In [1]: import numpy as np

In [2]: from numpy import linalg as LA

In [3]: np.set_printoptions(precision=3, suppress=True, linewidth=160)

In [4]: X = np.load("test7.npy")

In [5]: X
Out[5]: 
array([[0., 0., 0., 0.],
       [7., 6., 0., 0.],
       [0., 0., 1., 2.],
       [0., 0., 1., 0.]])

In [6]: LA.inv(X)
LinAlgError: Singular matrix


In [7]: np.round(X @ LA.pinv(X) @ X, 3) + 0
Out[7]: 
array([[0., 0., 0., 0.],
       [7., 6., 0., 0.],
       [0., 0., 1., 2.],
       [0., 0., 1., 0.]])

In [8]: np.unique(X.round(6), axis=0).shape
Out[8]: (4, 4)

In [9]: np.allclose(X[:-1].T @ LA.lstsq(X[:-1].T, X[-1])[0], X[-1])
Out[9]: False

In [10]: Uu, s, vt = LA.svd(X)

In [11]: vecs = vt[:(s > 1e-8).sum()]

In [12]: rng = np.random.default_rng(739)

In [13]: x0 = X[2] + -3 * X[1] + rng.integers(2) * np.eye(4)[1]

In [14]: x0
Out[14]: array([-21., -17.,   1.,   2.])

In [15]: np.round(vecs.T @ vecs, 3) + 0
Out[15]: 
array([[0.576, 0.494, 0.   , 0.   ],
       [0.494, 0.424, 0.   , 0.   ],
       [0.   , 0.   , 1.   , 0.   ],
       [0.   , 0.   , 0.   , 1.   ]])

In [16]: Uu, s, vt = LA.svd(X)

In [17]: s
Out[17]: array([9.22 , 2.288, 0.874, 0.   ])

In [18]: np.argmax(s[:-1] / (s[1:] + 1e-6)) + 1
Out[18]: np.int64(3)

In [19]: Y = Uu[:, :3] @ np.diag(s[:3]) @ vt[:3]

In [20]: Y.round(3) + 0
Out[20]: 
array([[0., 0., 0., 0.],
       [7., 6., 0., 0.],
       [0., 0., 1., 2.],
       [0., 0., 1., 0.]])

In [21]: f = np.array([-1, -1, -2])

In [22]: np.polyval(f, X[0])
Out[22]: array([-2., -2., -2., -2.])

In [23]: Y = np.array([[1, 0], [1, 3]])

In [24]: W2 = np.kron(Y, X)

In [25]: W2
Out[25]: 
array([[ 0.,  0.,  0.,  0.,  0.,  0.,  0.,  0.],
       [ 7.,  6.,  0.,  0.,  0.,  0.,  0.,  0.],
       [ 0.,  0.,  1.,  2.,  0.,  0.,  0.,  0.],
       [ 0.,  0.,  1.,  0.,  0.,  0.,  0.,  0.],
       [ 0.,  0.,  0.,  0.,  0.,  0.,  0.,  0.],
       [ 7.,  6.,  0.,  0., 21., 18.,  0.,  0.],
       [ 0.,  0.,  1.,  2.,  0.,  0.,  3.,  6.],
       [ 0.,  0.,  1.,  0.,  0.,  0.,  3.,  0.]])

In [26]: J = np.loadtxt("m.csv", delimiter=",")

In [27]: J
Out[27]: 
array([[ 0.167,  0.114,  0.052, -0.114,  0.02 ],
       [-2.751, -2.72 , -2.766,  2.712,  0.05 ],
       [-0.252, -0.33 , -0.328,  0.252, -0.052],
       [-0.632, -0.59 , -0.581,  0.575, -0.001],
       [ 0.794,  0.738,  0.706, -0.813, -0.032],
       [-0.719, -0.746, -0.674,  0.653,  0.043],
       [ 0.566,  0.56 ,  0.601, -0.568,  0.061],
       [-2.084, -2.082, -2.186,  2.139, -0.066],
       [ 1.029,  1.149,  1.223, -1.08 , -0.108],
       [ 2.863,  2.953,  2.862, -2.836,  0.051],
       [ 2.199,  2.152,  2.175, -2.155, -0.014],
       [ 4.42 ,  4.411,  4.464, -4.413,  0.067],
       [-0.251, -0.284, -0.49 ,  0.256, -0.012],
       [-2.828, -2.814, -2.834,  2.779,  0.023],
       [ 1.035,  0.972,  0.974, -1.019,  0.088],
       [-0.766, -0.679, -0.613,  0.56 ,  0.012],
       [-0.106, -0.096, -0.07 ,  0.146, -0.08 ],
       [ 0.874,  0.942,  0.949, -0.877,  0.017],
       [-1.036, -1.087, -1.13 ,  1.036, -0.001],
       [-0.469, -0.353, -0.381,  0.394, -0.017],
       [ 4.702,  4.82 ,  4.754, -4.698, -0.037],
       [-0.251, -0.202, -0.359,  0.274, -0.02 ],
       [-1.551, -1.576, -1.58 ,  1.558,  0.056],
       [ 3.368,  3.46 ,  3.427, -3.367,  0.012],
       [-0.849, -0.764, -0.814,  0.786, -0.067],
       [ 0.914,  0.91 ,  1.01 , -0.913,  0.086]])

In [28]: q, r_ = LA.qr(J)

In [29]: round(float(abs(r_[0, 0])), 3), round(float(LA.norm(J[:, 0])), 3)
Out[29]: (9.837, 9.837)

In [30]: np.allclose(r_.T @ r_, J.T @ J)
Out[30]: True

In [31]: q @ r_
Out[31]: 
array([[ 0.167,  0.114,  0.052, -0.114,  0.02 ],
       [-2.751, -2.72 , -2.766,  2.712,  0.05 ],
       [-0.252, -0.33 , -0.328,  0.252, -0.052],
       [-0.632, -0.59 , -0.581,  0.575, -0.001],
       [ 0.794,  0.738,  0.706, -0.813, -0.032],
       [-0.719, -0.746, -0.674,  0.653,  0.043],
       [ 0.566,  0.56 ,  0.601, -0.568,  0.061],
       [-2.084, -2.082, -2.186,  2.139, -0.066],
       [ 1.029,  1.149,  1.223, -1.08 , -0.108],
       [ 2.863,  2.953,  2.862, -2.836,  0.051],
       [ 2.199,  2.152,  2.175, -2.155, -0.014],
       [ 4.42 ,  4.411,  4.464, -4.413,  0.067],
       [-0.251, -0.284, -0.49 ,  0.256, -0.012],
       [-2.828, -2.814, -2.834,  2.779,  0.023],
       [ 1.035,  0.972,  0.974, -1.019,  0.088],
       [-0.766, -0.679, -0.613,  0.56 ,  0.012],
       [-0.106, -0.096, -0.07 ,  0.146, -0.08 ],
       [ 0.874,  0.942,  0.949, -0.877,  0.017],
       [-1.036, -1.087, -1.13 ,  1.036, -0.001],
       [-0.469, -0.353, -0.381,  0.394, -0.017],
       [ 4.702,  4.82 ,  4.754, -4.698, -0.037],
       [-0.251, -0.202, -0.359,  0.274, -0.02 ],
       [-1.551, -1.576, -1.58 ,  1.558,  0.056],
       [ 3.368,  3.46 ,  3.427, -3.367,  0.012],
       [-0.849, -0.764, -0.814,  0.786, -0.067],
       [ 0.914,  0.91 ,  1.01 , -0.913,  0.086]])
